$ python3 -q
>>> import numpy as np
>>> from numpy import linalg as LA
>>> np.set_printoptions(precision=1, suppress=True, linewidth=120, floatmode="fixed")
>>> tidy = lambda a: np.round(a, 1) + 0
>>> mat = np.load("arr.npy")
>>> print(tidy(mat))
[[-7.2 -5.6 -7.0  6.3]
 [-3.2 -3.7 -4.0  3.0]
 [-2.3 -3.2 -3.3  2.3]
 [-0.2 -1.4 -1.2  0.4]
 [ 0.0 -1.0 -0.9  0.2]
 [ 0.1 -0.7 -0.6  0.1]
 [ 0.1 -0.6 -0.6  0.1]
 [ 0.1 -0.5 -0.4  0.1]
 [-0.2  0.3  0.3  0.0]
 [-1.3  0.9  1.7  0.1]
 [-2.1  1.0  3.1  0.0]
 [-2.2  1.0  3.7 -0.2]
 [-2.6  0.5  8.3 -2.0]
 [-2.3  0.2 10.5 -3.2]]
>>> dist = LA.norm(mat[:, None] - mat[None], axis=-1)
>>> print(tidy(LA.norm(mat, axis=1)))
[13.2  7.0  5.6  1.9  1.3  1.0  0.8  0.7  0.5  2.3  3.9  4.5  9.0 11.2]
>>> print(np.unravel_index(dist.round(6).argmax(), dist.shape))
(np.int64(0), np.int64(13))
>>> print(tidy(dist[8]))
[13.4  7.3  5.9  2.3  1.8  1.4  1.3  1.2  0.0  1.8  3.4  4.0  8.6 10.9]
>>> print(tidy(mat.reshape(2, -1)))
[[-7.2 -5.6 -7.0  6.3 -3.2 -3.7 -4.0  3.0 -2.3 -3.2 -3.3  2.3 -0.2 -1.4 -1.2  0.4  0.0 -1.0 -0.9  0.2  0.1 -0.7 -0.6
   0.1  0.1 -0.6 -0.6  0.1]
 [ 0.1 -0.5 -0.4  0.1 -0.2  0.3  0.3  0.0 -1.3  0.9  1.7  0.1 -2.1  1.0  3.1  0.0 -2.2  1.0  3.7 -0.2 -2.6  0.5  8.3
  -2.0 -2.3  0.2 10.5 -3.2]]
>>> mat.reshape(14, 5)
Traceback (most recent call last):
  File "<python-input-11>", line 1, in <module>
    mat.reshape(14, 5)
    ~~~~~~~~~~~^^^^^^^
ValueError: cannot reshape array of size 56 into shape (14,5)
>>> t3 = mat.reshape(14, 2, -1)
>>> print(tidy(t3.transpose(1, 0, 2)))
[[[-7.2 -5.6]
  [-3.2 -3.7]
  [-2.3 -3.2]
  [-0.2 -1.4]
  [ 0.0 -1.0]
  [ 0.1 -0.7]
  [ 0.1 -0.6]
  [ 0.1 -0.5]
  [-0.2  0.3]
  [-1.3  0.9]
  [-2.1  1.0]
  [-2.2  1.0]
  [-2.6  0.5]
  [-2.3  0.2]]

 [[-7.0  6.3]
  [-4.0  3.0]
  [-3.3  2.3]
  [-1.2  0.4]
  [-0.9  0.2]
  [-0.6  0.1]
  [-0.6  0.1]
  [-0.4  0.1]
  [ 0.3  0.0]
  [ 1.7  0.1]
  [ 3.1  0.0]
  [ 3.7 -0.2]
  [ 8.3 -2.0]
  [10.5 -3.2]]]
>>> print(np.einsum("ihd,jhd->hij", t3, t3).shape)
(2, 14, 14)
>>> print(tidy(t3[:, 0]))
[[-7.2 -5.6]
 [-3.2 -3.7]
 [-2.3 -3.2]
 [-0.2 -1.4]
 [ 0.0 -1.0]
 [ 0.1 -0.7]
 [ 0.1 -0.6]
 [ 0.1 -0.5]
 [-0.2  0.3]
 [-1.3  0.9]
 [-2.1  1.0]
 [-2.2  1.0]
 [-2.6  0.5]
 [-2.3  0.2]]
>>> print(t3.shape)
(14, 2, 2)
>>> other = np.array([[-3, 0, -3], [-5, -5, -3], [2, 1, 1], [-2, 3, 5]])
>>> print(LA.matrix_rank(np.vstack([mat, other.T])))
4
>>> print(tidy(np.einsum("ij->j", mat)))
[-23.3 -12.8   9.7   7.3]
>>> print(tidy(np.einsum("ij,ij->i", mat, mat)))
[173.7  49.1  31.9   3.7   1.7   0.9   0.7   0.4   0.3   5.2  15.0  19.9  80.2 126.6]
>>> print(LA.matrix_rank(mat @ other))
3
>>> Uu, s, VT = LA.svd(mat)
>>> print(np.argmax(s[:-1] / (s[1:] + 1e-6)) + 1)
3
>>> print(tidy(s))
[19.4 11.2  3.0  0.0]
>>> other = Uu[:, :3] @ np.diag(s[:3]) @ VT[:3]
>>> print(LA.matrix_rank(other))
3
>>> print(LA.matrix_rank(mat, rtol=0.05))
3
>>> print(tidy(LA.norm(mat - other, 2)), tidy(s[3]))
0.0 0.0
>>> print(tidy(LA.norm(mat - other) / LA.norm(mat)))
0.0
>>> print(np.allclose(mat[:-1].T @ LA.lstsq(mat[:-1].T, mat[-1])[0], mat[-1]))
True
>>> print(np.unique(mat.round(6), axis=0).shape)
(14, 4)
>>> print(np.abs(np.diag(LA.qr(mat)[1])) > 1e-9)
[ True  True  True False]
>>> X = np.load("out19.npy")
>>> print(tidy(X))
[[-6.4 -3.4 -6.9]
 [ 0.4 -8.3 -5.6]
 [-4.9  8.4  2.5]
 [-7.7  6.3 -0.9]
 [ 8.2 -5.3  2.0]
 [-7.5  6.6 -0.6]
 [ 8.2 -5.5  1.8]
 [ 8.7 -2.8  4.1]
 [ 5.4  4.6  7.0]
 [-7.6  6.5 -0.7]
 [ 7.7  1.3  6.3]
 [-4.8  8.4  2.6]
 [-8.1  5.6 -1.6]
 [-8.5  4.4 -2.8]
 [ 5.3 -8.2 -2.1]
 [-8.6  3.6 -3.5]
 [-1.8 -7.4 -6.5]
 [ 5.1  5.0  7.1]
 [ 4.2 -8.5 -3.1]
 [ 1.2  7.7  6.3]
 [ 8.7 -2.9  4.0]
 [ 8.7 -3.0  3.9]
 [ 6.4 -7.7 -1.0]
 [ 4.0 -8.6 -3.3]
 [-0.8 -7.8 -6.1]
 [-6.7  7.4  0.6]
 [ 6.1  3.7  7.0]
 [-7.4  6.7 -0.4]]
>>> rank = LA.matrix_rank(X)
>>> print(rank)
2
>>> N = LA.svd(X)[2][rank:].T
>>> print([int(LA.matrix_rank(X[:i])) for i in range(1, len(X) + 1)])
[1, 2, 2, 2, 2, 2, 2, 2, 2, 2, 2, 2, 2, 2, 2, 2, 2, 2, 2, 2, 2, 2, 2, 2, 2, 2, 2, 2]
>>> print(N.shape)
(3, 1)
>>> print(tidy(N[:, 0] / N[np.abs(N[:, 0]).round(6).argmax(), 0]))
[-0.7 -0.7  1.0]
>>> print(tidy(N @ N.T))
[[ 0.2  0.2 -0.4]
 [ 0.2  0.3 -0.4]
 [-0.4 -0.4  0.5]]
>>> M = np.loadtxt("w.csv", delimiter=",")
>>> print(M)
[[ 1.0  0.0  0.0  2.0  3.0]
 [ 0.0  2.0  1.0  0.0  0.0]
 [ 1.0 -6.0 -3.0  2.0  3.0]]
>>> # looks like rank 2
>>> print([round(float(x), 1) for x in LA.svd(M, compute_uv=False)[:3]])
[8.1, 3.4, 0.0]
>>> print(np.argsort(-LA.norm(M, axis=0).round(6), kind="stable")[:3])
[1 4 2]
>>> print(LA.matrix_rank(M, rtol=0.1))
2
>>> print(tidy(LA.norm(M, 2) / LA.norm(M)))
0.9
>>> other = np.array([[-2, 2], [3, -3], [1, 1], [1, -1], [-3, -1]])
>>> print(np.vstack([M, other.T]).shape)
(5, 5)
>>> print(np.einsum("ik,kj->ji", M, other))
[[ -9.0   7.0 -30.0]
 [ -3.0  -5.0  12.0]]
>>> print(other.T @ M.T)
[[ -9.0   7.0 -30.0]
 [ -3.0  -5.0  12.0]]
>>> print(np.einsum("ij->j", M))
[ 2.0 -4.0 -2.0  4.0  6.0]
>>> print(np.einsum("ik,kj->ij", M, other))
[[ -9.0  -3.0]
 [  7.0  -5.0]
 [-30.0  12.0]]
>>> arr = np.load("block4.npy")
>>> print(arr)
[[0 1 0 1]
 [1 0 1 0]
 [0 1 0 1]
 [1 0 1 0]]
>>> w, vecs = LA.eigh(arr)
>>> print(tidy(LA.eigvalsh(arr @ arr)))
[0.0 0.0 4.0 4.0]
>>> print(tidy(vecs @ np.diag(w) @ vecs.T))
[[0.0 1.0 0.0 1.0]
 [1.0 0.0 1.0 0.0]
 [0.0 1.0 0.0 1.0]
 [1.0 0.0 1.0 0.0]]
>>> print(tidy(LA.svd(arr, compute_uv=False)))
[2.0 2.0 0.0 0.0]
>>> print(tidy(vecs.T @ vecs))
[[1.0 0.0 0.0 0.0]
 [0.0 1.0 0.0 0.0]
 [0.0 0.0 1.0 0.0]
 [0.0 0.0 0.0 1.0]]
>>> print((w > 1e-8).sum(), (w < -1e-8).sum())
1 1
>>> print(np.unique(w.round(6) + 0, return_counts=True)[1])
[1 2 1]
>>> print(tidy(w))
[-2.0  0.0  0.0  2.0]
>>> print(np.abs(vecs[:, -1]).round(6).argmax())
0
>>> W0 = np.load("dump.npy")
>>> print(W0)
[[0 6 0 2]
 [0 6 0 2]
 [0 7 0 4]
 [0 6 0 2]
 [0 5 0 0]
 [0 5 0 0]
 [0 6 0 2]
 [0 5 0 0]
 [0 6 0 2]
 [0 5 0 0]
 [0 6 0 2]
 [0 5 0 0]]
>>> # row 1 repeats row 0
>>> other = W0 / LA.norm(W0, axis=1)
Traceback (most recent call last):
  File "<python-input-69>", line 1, in <module>
    other = W0 / LA.norm(W0, axis=1)
            ~~~^~~~~~~~~~~~~~~~~~~~~
ValueError: operands could not be broadcast together with shapes (12,4) (12,) 
>>> other = W0 / LA.norm(W0, axis=1, keepdims=True)
>>> C2 = other @ other.T
>>> print((C2 - 2 * np.eye(12)).round(6).argmax(axis=1))
[1 0 0 0 5 4 0 4 0 4 0 4]
>>> print(np.argwhere(np.triu(np.abs(C2) > 0.95, 1)))
[[ 0  1]
 [ 0  2]
 [ 0  3]
 [ 0  6]
 [ 0  8]
 [ 0 10]
 [ 1  2]
 [ 1  3]
 [ 1  6]
 [ 1  8]
 [ 1 10]
 [ 2  3]
 [ 2  6]
 [ 2  8]
 [ 2 10]
 [ 3  6]
 [ 3  8]
 [ 3 10]
 [ 4  5]
 [ 4  7]
 [ 4  9]
 [ 4 11]
 [ 5  7]
 [ 5  9]
 [ 5 11]
 [ 6  8]
 [ 6 10]
 [ 7  9]
 [ 7 11]
 [ 8 10]
 [ 9 11]]
>>> print(np.degrees(np.arccos(np.clip(C2[5, 7], -1, 1))))
0.0
>>> print(tidy(LA.norm(other, axis=1)))
[1.0 1.0 1.0 1.0 1.0 1.0 1.0 1.0 1.0 1.0 1.0 1.0]
>>> print((np.abs(C2) > 0.9).astype(int))
[[1 1 1 1 1 1 1 1 1 1 1 1]
 [1 1 1 1 1 1 1 1 1 1 1 1]
 [1 1 1 1 0 0 1 0 1 0 1 0]
 [1 1 1 1 1 1 1 1 1 1 1 1]
 [1 1 0 1 1 1 1 1 1 1 1 1]
 [1 1 0 1 1 1 1 1 1 1 1 1]
 [1 1 1 1 1 1 1 1 1 1 1 1]
 [1 1 0 1 1 1 1 1 1 1 1 1]
 [1 1 1 1 1 1 1 1 1 1 1 1]
 [1 1 0 1 1 1 1 1 1 1 1 1]
 [1 1 1 1 1 1 1 1 1 1 1 1]
 [1 1 0 1 1 1 1 1 1 1 1 1]]
>>> print(tidy(C2[5]))
[0.9 0.9 0.9 0.9 1.0 1.0 0.9 1.0 0.9 1.0 0.9 1.0]
>>> print(tidy(C2))
[[1.0 1.0 1.0 1.0 0.9 0.9 1.0 0.9 1.0 0.9 1.0 0.9]
 [1.0 1.0 1.0 1.0 0.9 0.9 1.0 0.9 1.0 0.9 1.0 0.9]
 [1.0 1.0 1.0 1.0 0.9 0.9 1.0 0.9 1.0 0.9 1.0 0.9]
 [1.0 1.0 1.0 1.0 0.9 0.9 1.0 0.9 1.0 0.9 1.0 0.9]
 [0.9 0.9 0.9 0.9 1.0 1.0 0.9 1.0 0.9 1.0 0.9 1.0]
 [0.9 0.9 0.9 0.9 1.0 1.0 0.9 1.0 0.9 1.0 0.9 1.0]
 [1.0 1.0 1.0 1.0 0.9 0.9 1.0 0.9 1.0 0.9 1.0 0.9]
 [0.9 0.9 0.9 0.9 1.0 1.0 0.9 1.0 0.9 1.0 0.9 1.0]
 [1.0 1.0 1.0 1.0 0.9 0.9 1.0 0.9 1.0 0.9 1.0 0.9]
 [0.9 0.9 0.9 0.9 1.0 1.0 0.9 1.0 0.9 1.0 0.9 1.0]
 [1.0 1.0 1.0 1.0 0.9 0.9 1.0 0.9 1.0 0.9 1.0 0.9]
 [0.9 0.9 0.9 0.9 1.0 1.0 0.9 1.0 0.9 1.0 0.9 1.0]]
